% ipython --no-banner

In [1]: import numpy as np

In [2]: np.set_printoptions(suppress=True, linewidth=140)

In [3]: F = np.load("out6.npy")

In [4]: F
Out[4]: 
array([[ 5,  0,  0,  0],
       [ 0, -5,  0, -4],
       [ 0,  0,  0,  0],
       [ 0, -1,  0,  5]])

In [5]: # null space of dimension 1

In [6]: x0 = np.array([0, -3, -2, 1])

In [7]: h1 = np.maximum(F @ x0, 0)

In [8]: F.T @ h1
Out[8]: array([  0, -63,   0,  -4])

In [9]: np.maximum(F @ x0, 0) - np.maximum(-F @ x0, 0)
Out[9]: array([ 0, 11,  0,  8])

In [10]: F * (h1 > 1e-9)[:, None]
Out[10]: 
array([[ 0,  0,  0,  0],
       [ 0, -5,  0, -4],
       [ 0,  0,  0,  0],
       [ 0, -1,  0,  5]])

In [11]: np.maximum(F @ (3 * x0), 0)
Out[11]: array([ 0, 33,  0, 24])

In [12]: [round(float(x), 2) for x in np.linalg.svd(F, compute_uv=False)[:3]]
Out[12]: [7.09, 5.0, 4.09]

In [13]: J = np.array([[11.0, -6.0, -2.0, 4.0],
    ...:     [11.0, -9.0, -4.0, 3.0],
    ...:     [-11.0, 6.0, 1.0, -3.0],
    ...:     [-13.0, 6.0, 2.0, -6.0]])

In [14]: Q = J.astype(float).copy()

In [15]: for j in range(4):
    ...:     Q[:, j] -= Q[:, :j] @ (Q[:, :j].T @ Q[:, j])
    ...:     Q[:, j] /= np.linalg.norm(Q[:, j])
    ...: 

In [16]: np.round(Q.T @ Q, 2) + 0
Out[16]: 
array([[1., 0., 0., 0.],
       [0., 1., 0., 0.],
       [0., 0., 1., 0.],
       [0., 0., 0., 1.]])

In [17]: np.round(Q.T @ J, 2) + 0
Out[17]: 
array([[ 23.07, -13.4 ,  -4.47,   8.15],
       [  0.  ,   3.09,   2.  ,   1.36],
       [  0.  ,   0.  ,   1.03,  -1.29],
       [  0.  ,   0.  ,   0.  ,   0.25]])

In [18]: M = np.loadtxt("sample8.csv", delimiter=",")

In [19]: M
Out[19]: 
array([[ 0.2,  1. , -1. ,  0.5, -1. , -1.8],
       [-0.4,  0.5,  0. ,  0.5, -0.4,  1.2],
       [-1. ,  0.6, -0.9,  1.4,  1. , -0.1],
       [ 0.3,  0.8, -0.4,  0.2,  0.8,  1.6],
       [ 1.2, -0.1,  0.4, -1.7, -0.2,  1. ],
       [-0.2,  0.2,  1.3,  0.3, -2. , -0.9],
       [-0.5,  1.5,  0.1,  1.2, -0.1,  0.5],
       [-0.8,  0.3,  0.2, -0.9, -1. ,  0.4],
       [ 0.1,  0.2, -1.1,  0.2, -1.2, -1. ],
       [ 2.1, -1.3,  0.4,  1.4, -2.2,  1. ],
       [-1.2,  0. ,  0.1, -1.5,  1.7,  0.1],
       [ 1.1,  0.1,  2. , -0.3, -0.9,  0.6],
       [ 0.9,  1.6,  1. ,  2.3,  0.4, -0.4],
       [-1. , -0.1,  1.5,  0. , -0.9,  0.2],
       [-1.1, -0.2,  1.2, -0.9, -0.6,  0.7],
       [ 0.8, -1.7, -0.1,  3.1,  0.7, -1.6],
       [-1.3, -0.7,  0.4, -1.3,  0.1,  0.1],
       [-1. , -1.5, -1.7,  0.8,  1.9, -0.6],
       [-0.2, -1.4, -0.1,  0.1,  1.2, -0.3],
       [-1.1, -0.6,  0.3, -1. , -0.9,  0.6],
       [ 1.5, -0.3, -5.7,  0.6, -1.5,  0.6]])

In [20]: d = np.linalg.norm(M[:, None] - M[None], axis=-1)

In [21]: d[:5, :5].round(2)
Out[21]: 
array([[0.  , 3.31, 3.05, 3.91, 4.18],
       [3.31, 0.  , 2.37, 1.56, 2.83],
       [3.05, 2.37, 0.  , 2.52, 4.39],
       [3.91, 1.56, 2.52, 0.  , 2.69],
       [4.18, 2.83, 4.39, 2.69, 0.  ]])

In [22]: d.mean(axis=1).argmax()
Out[22]: np.int64(20)
